% python3 -q
>>> import numpy as np
>>> np.set_printoptions(suppress=True, linewidth=200)
>>> K = np.load("w.npy")
>>> K
array([[0, 0, 0, 0],
       [0, 1, 0, 0],
       [0, 0, 2, 0],
       [0, 0, 0, 2]])
>>> evals, vecs = np.linalg.eigh(K)
>>> np.round(np.linalg.eigvalsh(K + 5 * np.eye(4)), 2)
array([5., 6., 7., 7.])
>>> evals.sum(), np.trace(K)
(np.float64(5.0), np.int64(5))
>>> (K != 0).astype(int)
array([[0, 0, 0, 0],
       [0, 1, 0, 0],
       [0, 0, 1, 0],
       [0, 0, 0, 1]])
>>> (np.linalg.matrix_power((K != 0) + (K.T != 0) + np.eye(4), 4) > 0).astype(int)
array([[1, 0, 0, 0],
       [0, 1, 0, 0],
       [0, 0, 1, 0],
       [0, 0, 0, 1]])
>>> np.round(np.linalg.det(K), 2)
np.float64(0.0)
>>> P = np.triu(np.array([[-2, -1, -1, 1], [-1, 2, 3, -1], [1, 1, -3, 2], [1, 0, -2, 2]]), 1) + np.eye(4)
>>> M2 = P @ K @ np.linalg.inv(P)
>>> np.trace(M2), np.trace(K)
(np.float64(5.0), np.int64(5))
>>> np.poly(M2)
array([ 1., -5.,  8., -4.,  0.])
>>> round(float(np.linalg.det(M2)), 2)
0.0
>>> data = np.load("mat.npy")
>>> data
array([[ 0.06, -2.69, -1.15, -1.32, -0.1 , -2.84],
       [-0.58, -7.5 ,  0.96, -0.11, -0.17,  5.18],
       [ 0.18, 12.29,  0.47, -0.2 ,  0.11, -0.37],
       [-0.21, -2.2 , -1.16,  0.36,  0.15, -5.44],
       [-0.42, -8.9 ,  1.51, -1.31, -0.23, -1.78],
       [ 0.15,  1.6 ,  0.14,  0.57, -0.31,  2.21],
       [-0.19,  5.06,  0.28,  1.03, -0.05,  1.41],
       [-0.17,  4.07, -0.71,  0.46,  0.07, -3.43],
       [ 0.39,  0.48, -1.77,  0.  ,  0.21,  1.82],
       [-0.85,  3.  ,  0.73,  0.73, -0.05, -0.05],
       [ 0.6 , -2.86,  1.22, -0.05,  0.39, -1.77],
       [ 0.34, -6.91, -1.52,  1.24, -0.38,  4.93],
       [ 0.29,  7.45,  3.44,  0.83,  0.14,  5.02],
       [-0.49,  2.11, -2.26, -0.26, -0.07,  0.58],
       [ 0.06,  2.58,  0.42, -0.12,  0.03,  0.69]])
>>> Ac = data - data.mean(axis=0)
>>> vecs = np.linalg.svd(Ac)[2][:5]
>>> M2 = Ac - Ac @ vecs.T @ vecs
>>> np.linalg.norm(M2, axis=1).round(6).argmax()
np.int64(5)
>>> np.round(np.diag(vecs.T @ vecs), 2)
array([0.96, 1.  , 1.  , 1.  , 0.05, 1.  ])
>>> np.round(M2.std(axis=0), 2) + 0
array([0.03, 0.  , 0.  , 0.  , 0.14, 0.  ])
>>> P = data @ np.linalg.solve(data.T @ data, data.T)
>>> np.round(np.linalg.eigvalsh(P), 2) + 0
array([0., 0., 0., 0., 0., 0., 0., 0., 0., 1., 1., 1., 1., 1., 1.])
>>> labels = data[:, 4] > np.median(data[:, 4])
>>> r0 = data[labels].mean(axis=0) - data[~labels].mean(axis=0)
>>> labels.astype(int)
array([0, 0, 1, 1, 0, 0, 0, 1, 1, 0, 1, 0, 1, 0, 1])
>>> r0.round(2)
array([ 0.41,  4.89,  0.44,  0.11,  0.33, -1.7 ])
>>> M2 = np.array([[2, -3, 1],
...     [0, -3, 3],
...     [-3, 0, 3],
...     [2, 1, 3],
...     [-2, 0, -2],
...     [2, -3, 2]])
>>> np.round(np.einsum("ij->j", data), 2)
array([-0.84,  7.58,  0.6 ,  1.85, -0.26,  6.16])
>>> M2 = np.array([[-1, -2, 1], [2, 1, 0], [1, -1, -2]])
>>> J = np.tril(M2)
>>> J
array([[-1,  0,  0],
       [ 2,  1,  0],
       [ 1, -1, -2]])
>>> Q = J.astype(float).copy()
>>> for j in range(3):
...     Q[:, j] -= Q[:, :j] @ (Q[:, :j].T @ Q[:, j])
...     Q[:, j] /= np.linalg.norm(Q[:, j])
... 
>>> np.round(Q.T @ Q, 2) + 0
array([[1., 0., 0.],
       [0., 1., 0.],
       [0., 0., 1.]])
>>> C2 = J.T @ J
>>> np.trace(C2), (J ** 2).sum()
(np.int64(12), np.int64(12))
>>> np.round(np.linalg.eigvalsh(C2)[::-1], 2)
array([7.25, 4.64, 0.12])
>>> np.linalg.matrix_rank(C2)
np.int64(3)
>>> C2
array([[ 6,  1, -2],
       [ 1,  2,  2],
       [-2,  2,  4]])
>>> rng = np.random.default_rng(9528)
>>> labels = rng.permutation(3)
>>> labels
array([2, 0, 1])
>>> M2 = J[labels][:, labels]
>>> np.diag(M2)
array([-2, -1,  1])
>>> round(float(np.linalg.det(M2)), 2), round(np.linalg.det(J[labels]), 2)
(2.0, np.float64(2.0))
>>> np.trace(M2)
np.int64(-2)
>>> M2
array([[-2,  1, -1],
       [ 0, -1,  0],
       [ 0,  2,  1]])
>>> np.allclose(M2, J)
False
>>> M = np.load("data.npy")
>>> M
array([[ 0.,  1.,  2.],
       [ 0., -9., -9.],
       [ 0.,  7., -3.]])
>>> np.round(np.linalg.matrix_power(M, 4), 2)
array([[    0.,  1350.,  1350.],
       [    0., -8748., -3888.],
       [    0.,  3024., -6156.]])
>>> np.trace(M)
np.float64(-12.0)
>>> np.allclose(M, M.T)
False
>>> np.allclose(M @ M.T, M.T @ M)
False
>>> round(float(np.linalg.det(M)), 2)
0.0
>>> feats = np.array([[-15, -5, -15, 0, -5, 10],
...     [-3, -1, -3, 0, -1, 2],
...     [-12, -4, -12, 0, -4, 8]])
>>> Uu, sv, VT = np.linalg.svd(feats)
>>> vecs = VT[:(sv > 1e-8).sum()]
>>> vec = feats[2] + -2 * feats[0] + rng.integers(2) * np.eye(6)[4]
>>> vec
array([ 18.,   6.,  18.,   0.,   7., -12.])
>>> np.round(np.linalg.norm(vec - vecs.T @ vecs @ vec), 2)
np.float64(0.98)
>>> np.round(np.diag(vecs.T @ vecs), 2)
array([0.37, 0.04, 0.37, 0.  , 0.04, 0.17])
>>> np.round(vecs.T @ vecs, 2)
array([[ 0.37,  0.12,  0.37,  0.  ,  0.12, -0.25],
       [ 0.12,  0.04,  0.12,  0.  ,  0.04, -0.08],
       [ 0.37,  0.12,  0.37,  0.  ,  0.12, -0.25],
       [ 0.  ,  0.  ,  0.  ,  0.  ,  0.  ,  0.  ],
       [ 0.12,  0.04,  0.12,  0.  ,  0.04, -0.08],
       [-0.25, -0.08, -0.25,  0.  , -0.08,  0.17]])
>>> np.diff(feats, axis=0)
array([[12,  4, 12,  0,  4, -8],
       [-9, -3, -9,  0, -3,  6]])
>>> np.round(np.linalg.svd(feats, compute_uv=False), 2) + 0
array([31.75,  0.  ,  0.  ])
>>> np.round(feats.mean(axis=0), 2)
array([-10.  ,  -3.33, -10.  ,   0.  ,  -3.33,   6.67])
>>> feats.sum(axis=0)
array([-30, -10, -30,   0, -10,  20])
>>> np.linalg.matrix_rank(feats)
np.int64(1)
>>> W0 = np.diag(np.array([3, 3, 0, 2, 3, 1, 3]))
>>> W0
array([[3, 0, 0, 0, 0, 0, 0],
       [0, 3, 0, 0, 0, 0, 0],
       [0, 0, 0, 0, 0, 0, 0],
       [0, 0, 0, 2, 0, 0, 0],
       [0, 0, 0, 0, 3, 0, 0],
       [0, 0, 0, 0, 0, 1, 0],
       [0, 0, 0, 0, 0, 0, 3]])
>>> np.linalg.cond(W0) > 100
np.True_
>>> round(float(np.linalg.norm(W0, 2) / np.linalg.norm(W0)), 2)
0.47
